% ipython --no-banner

In [1]: import numpy as np

In [2]: import numpy.linalg as la

In [3]: np.set_printoptions(suppress=True, linewidth=200)

In [4]: E = np.load("w.npy")

In [5]: print(E)
[[1.   0.7  0.49]
 [0.7  1.   0.7 ]
 [0.49 0.7  1.  ]]

In [6]: G = E.T @ E

In [7]: print(np.allclose(G, G.T))
True

In [8]: print(np.round(np.diag(G), 2))
[1.73 1.98 1.73]

In [9]: print(np.round(np.trace(G), 2), round(float((E ** 2).sum()), 2))
5.44 5.44

In [10]: print((E @ E.T).shape)
(3, 3)

In [11]: ev, evecs = la.eig(E)

In [12]: print(np.round(np.sort(la.eigvals(E @ E)), 2))
[0.05 0.26 5.13]

In [13]: print(np.round(np.sort(la.eigvals(la.inv(E))), 2))
[0.44 1.96 4.44]

In [14]: print(ev.round(2))
[2.26 0.51 0.23]

In [15]: print(np.round(np.sort(la.eigvals(E.T)), 2))
[0.23 0.51 2.26]

In [16]: ev, evecs = la.eigvalsh(E)
---------------------------------------------------------------------------
ValueError                                Traceback (most recent call last)
Cell In[16], line 1
----> 1 ev, evecs = la.eigvalsh(E)

ValueError: too many values to unpack (expected 2)

In [17]: ev, evecs = la.eigh(E)

In [18]: print(ev.round(2))
[0.23 0.51 2.26]

In [19]: print(np.round(np.abs(evecs[:, -1]), 2))
[0.56 0.62 0.56]

In [20]: print(ev.sum(), np.trace(E))
3.0 3.0

In [21]: print(np.unique(ev.round(6) + 0, return_counts=True)[1])
[1 1 1]

In [22]: print((ev > 1e-8).sum(), (ev < -1e-8).sum())
3 0

In [23]: print(np.round(evecs.T @ evecs, 2) + 0)
[[1. 0. 0.]
 [0. 1. 0.]
 [0. 0. 1.]]

In [24]: print(np.round(la.eigvalsh(E + 2 * np.eye(3)), 2))
[2.23 2.51 4.26]

In [25]: print(np.round(la.svd(E, compute_uv=False), 2))
[2.26 0.51 0.23]

In [26]: vec = np.array([1, 0, 1])

In [27]: target = E @ vec

In [28]: print(target)
[1.49 1.4  1.49]

In [29]: print(np.round(la.solve(E, -1 * target), 2))
[-1.  0. -1.]

In [30]: print(np.round(la.solve(E, E[:, 2]), 2))
[0. 0. 1.]

In [31]: A = 0.2 ** np.abs(np.subtract.outer(np.arange(4), np.arange(4)))

In [32]: print(A.round(2))
[[1.   0.2  0.04 0.01]
 [0.2  1.   0.2  0.04]
 [0.04 0.2  1.   0.2 ]
 [0.01 0.04 0.2  1.  ]]

In [33]: M2 = np.array([[-1, 1], [0, -3], [5, -4], [1, 1]])

In [34]: print(np.round(np.einsum("ij->j", A), 2))
[1.25 1.44 1.44 1.25]

In [35]: print(la.matrix_rank(np.vstack([A, M2.T])))
4

In [36]: u, g = A[0], A[3]

In [37]: print(round(float(u @ u), 2))
1.04

In [38]: p = (u @ g) / (u @ u) * u

In [39]: print(la.matrix_rank(np.outer(u, g)))
1

In [40]: print(np.round(la.norm(u + g) ** 2 + la.norm(u - g) ** 2, 2))
4.17

In [41]: Lm = la.cholesky(A)

In [42]: print(np.diag(Lm) ** 2)
[1.   0.96 0.96 0.96]

In [43]: print(np.round(Lm @ Lm.T, 2))
[[1.   0.2  0.04 0.01]
 [0.2  1.   0.2  0.04]
 [0.04 0.2  1.   0.2 ]
 [0.01 0.04 0.2  1.  ]]

In [44]: F = np.loadtxt("dump.csv", delimiter=",")

In [45]: print(F)
[[9. 0. 0.]
 [0. 4. 0.]
 [0. 0. 7.]]

In [46]: ev, evecs = la.eigh(F)

In [47]: print(np.round(la.eigvalsh(F + -1 * np.eye(3)), 2))
[3. 6. 8.]

In [48]: print(np.unique(ev.round(6) + 0, return_counts=True)[1])
[1 1 1]

In [49]: M2 = F / np.sqrt((F ** 2).mean(axis=1, keepdims=True))

In [50]: print(la.matrix_rank(M2) == la.matrix_rank(F))
True

In [51]: print(M2[2].round(2))
[0.   0.   1.73]

In [52]: print(la.matrix_rank(F - F.mean(axis=1, keepdims=True)))
2

In [53]: print(np.round(F - F.mean(axis=1, keepdims=True), 2))
[[ 6.   -3.   -3.  ]
 [-1.33  2.67 -1.33]
 [-2.33 -2.33  4.67]]

In [54]: print(np.round(la.eigvals(F), 2))
[9. 4. 7.]

In [55]: print(np.round(la.det(F.T), 2))
252.0

In [56]: print(round(la.det(2 * F), 2), round(float(la.det(F)), 2))
2016.0 252.0

In [57]: print(np.poly(F))
[   1.  -20.  127. -252.]

In [58]: mat = np.maximum(np.array([[1],
    ...:     [2],
    ...:     [2],
    ...:     [1],
    ...:     [1],
    ...:     [1],
    ...:     [2],
    ...:     [0],
    ...:     [2],
    ...:     [0],
    ...:     [2],
    ...:     [2],
    ...:     [1],
    ...:     [2],
    ...:     [0],
    ...:     [0],
    ...:     [0],
    ...:     [0],
    ...:     [1],
    ...:     [2],
    ...:     [1],
    ...:     [2]]) @ np.array([[-2, 3, -9]]) + np.array([1, 0, -3]), 0)

In [59]: print(mat)
[[0 3 0]
 [0 6 0]
 [0 6 0]
 [0 3 0]
 [0 3 0]
 [0 3 0]
 [0 6 0]
 [1 0 0]
 [0 6 0]
 [1 0 0]
 [0 6 0]
 [0 6 0]
 [0 3 0]
 [0 6 0]
 [1 0 0]
 [1 0 0]
 [1 0 0]
 [1 0 0]
 [0 3 0]
 [0 6 0]
 [0 3 0]
 [0 6 0]]

In [60]: print(np.abs(np.diag(la.qr(mat)[1])) > 1e-9)
[ True  True False]

In [61]: print(np.unique(mat.round(6), axis=0).shape)
(3, 3)

In [62]: print(np.round(mat @ la.pinv(mat) @ mat, 2) + 0)
[[0. 3. 0.]
 [0. 6. 0.]
 [0. 6. 0.]
 [0. 3. 0.]
 [0. 3. 0.]
 [0. 3. 0.]
 [0. 6. 0.]
 [1. 0. 0.]
 [0. 6. 0.]
 [1. 0. 0.]
 [0. 6. 0.]
 [0. 6. 0.]
 [0. 3. 0.]
 [0. 6. 0.]
 [1. 0. 0.]
 [1. 0. 0.]
 [1. 0. 0.]
 [1. 0. 0.]
 [0. 3. 0.]
 [0. 6. 0.]
 [0. 3. 0.]
 [0. 6. 0.]]

In [63]: print(round(float(la.norm(A, 1)), 2), round(float(la.norm(A, np.inf)), 2))
1.44 1.44

In [64]: print(la.norm(A, axis=1).argmax())
1

In [65]: print(np.round(la.norm(A) ** 2 / la.norm(A, 2) ** 2, 2))
2.29

In [66]: print(np.round(la.norm(A, axis=1), 2))
[1.02 1.04 1.04 1.02]

In [67]: print(np.round(la.norm(A, "nuc"), 2))
4.0

In [68]: print(np.round(la.norm(A, axis=0), 2))
[1.02 1.04 1.04 1.02]

In [69]: print(round(float(la.norm(A, 2)), 2))
1.36

In [70]: print(np.round(la.norm(A[1] - A[0]), 2))
1.14

In [71]: r = la.matrix_rank(mat)

In [72]: print(r)
2

In [73]: null = la.svd(mat)[2][r:].T

In [74]: print([int(la.matrix_rank(mat[:, :j + 1])) for j in range(3)])
[1, 2, 2]

In [75]: print(null[:, 0] / null[np.abs(null[:, 0]).round(6).argmax(), 0])
[0. 0. 1.]

In [76]: print(null @ null.T)
[[0. 0. 0.]
 [0. 0. 0.]
 [0. 0. 1.]]

In [77]: O = E.astype(float).copy()

In [78]: for j in range(3):
    ...:     O[:, j] -= O[:, :j] @ (O[:, :j].T @ O[:, j])
    ...:     O[:, j] /= la.norm(O[:, j])
    ...: 

In [79]: print(np.round(O.T @ E, 2) + 0)
[[1.32 1.33 1.12]
 [0.   0.47 0.55]
 [0.   0.   0.42]]

In [80]: print(np.round(O.T @ O, 2) + 0)
[[1. 0. 0.]
 [0. 1. 0.]
 [0. 0. 1.]]

In [81]: X = np.diag(20 * np.array([3, 2, 1, 3])) + np.array([[1, -3, -1, 1], [-3, 1, -1, 3], [-2, -1, 0, 1], [-3, 3, 0, 1]])

In [82]: print(X)
[[61 -3 -1  1]
 [-3 41 -1  3]
 [-2 -1 20  1]
 [-3  3  0 61]]

In [83]: def softmax(z):
    ...:     e = np.exp(z - z.max(axis=-1, keepdims=True))
    ...:     return e / e.sum(axis=-1, keepdims=True)
    ...: 

In [84]: print(softmax(X).sum(axis=1))
[1. 1. 1. 1.]

In [85]: print(np.round(softmax(X[0]), 2) + 0)
[1. 0. 0. 0.]

In [86]: att = X @ X.T / np.sqrt(4)

In [87]: print(softmax(att)[0] @ X)
[61. -3. -1.  1.]

In [88]: print(np.round(softmax(att + np.triu(np.full(att.shape, -np.inf), 1)), 2) + 0)
[[1. 0. 0. 0.]
 [0. 1. 0. 0.]
 [0. 0. 1. 0.]
 [0. 0. 0. 1.]]

In [89]: print(np.round(softmax(att), 2) + 0)
[[1. 0. 0. 0.]
 [0. 1. 0. 0.]
 [0. 0. 1. 0.]
 [0. 0. 0. 1.]]

In [90]: print(round(la.norm(E, "nuc"), 2))
3.0

In [91]: print(np.round(la.norm(E, axis=1), 2))
[1.32 1.41 1.32]

In [92]: print(np.round(la.norm(E[1] - E[0]), 2))
0.47

In [93]: print(round(E[1] @ E[0], 2))
1.74

In [94]: print(round(la.norm(E, 2), 2))
2.26

In [95]: print(np.round(la.norm(E) ** 2 / la.norm(E, 2) ** 2, 2))
1.06

In [96]: J = np.load("m.npy")

In [97]: print(J)
[[ 8.95  7.04  6.03  8.9 ]
 [-9.06 -7.04 -6.04 -8.91]
 [-0.07  0.02  0.03 -0.02]]

In [98]: t3 = np.stack([J, 3 * J, J[::-1]])

In [99]: print(la.matrix_rank(t3.reshape(3, -1)))
2

In [100]: print(np.round(np.einsum("bij,cij->bc", t3, t3), 2))
[[ 492.76 1478.27  246.55]
 [1478.27 4434.81  739.65]
 [ 246.55  739.65  492.76]]

In [101]: feats = np.load("data.npy")

In [102]: print(feats.round(2))
[[-0.12 -0.08  0.99 -0.03]
 [-0.74 -0.12 -0.12 -0.65]
 [-0.62 -0.23 -0.07  0.75]
 [ 0.25 -0.96 -0.05 -0.09]]

In [103]: G = feats.T @ feats

In [104]: print(np.allclose(G, G.T))
True

In [105]: print(la.matrix_rank(G))
4

In [106]: print(np.round(la.svd(feats, compute_uv=False) ** 2, 2))
[1. 1. 1. 1.]

In [107]: K = np.loadtxt("run0.csv", delimiter=",")

In [108]: print(K)
[[  3.   2.   5.]
 [  4.   6.   0.]
 [  5.  10.  -1.]
 [  5.  12.  -1.]
 [  4.  11.   0.]
 [ -1.   7.  -5.]
 [  3.   7.  -7.]
 [  5.  10. -11.]
 [  9.   6. -11.]
 [ 10.   1.  -6.]
 [ 13.   0.  -3.]
 [ 18.   3.  -5.]
 [ 21.   3.  -2.]
 [ 26.   1.  -6.]
 [ 23.   0. -11.]
 [ 28.   0. -13.]
 [ 30.   3. -13.]
 [ 30.  -1. -17.]
 [ 27.   1. -13.]
 [ 32.  -3. -14.]
 [ 31.   1. -10.]
 [ 36.   5.  -9.]
 [ 34.   1.  -4.]
 [ 29.   2.  -7.]
 [ 27.  -3. -11.]
 [ 32.   0. -15.]]

In [109]: G = np.cov(K, rowvar=False)

In [110]: print(round(np.corrcoef(K[:, 2], K[:, 1])[0, 1], 2))
0.49

In [111]: print(np.round(K.std(axis=0), 2))
[12.06  4.12  5.44]

In [112]: print(np.round(la.eigvalsh(G)[::-1], 2))
[174.47  16.88   8.28]

In [113]: print(np.round(np.polyfit(K[:, 2], K[:, 1], 1), 2))
[0.37 5.96]

In [114]: print(np.argsort(-K.std(axis=0).round(6), kind="stable"))
[0 2 1]

In [115]: print(np.round(np.corrcoef(K.T), 2))
[[ 1.   -0.71 -0.63]
 [-0.71  1.    0.49]
 [-0.63  0.49  1.  ]]
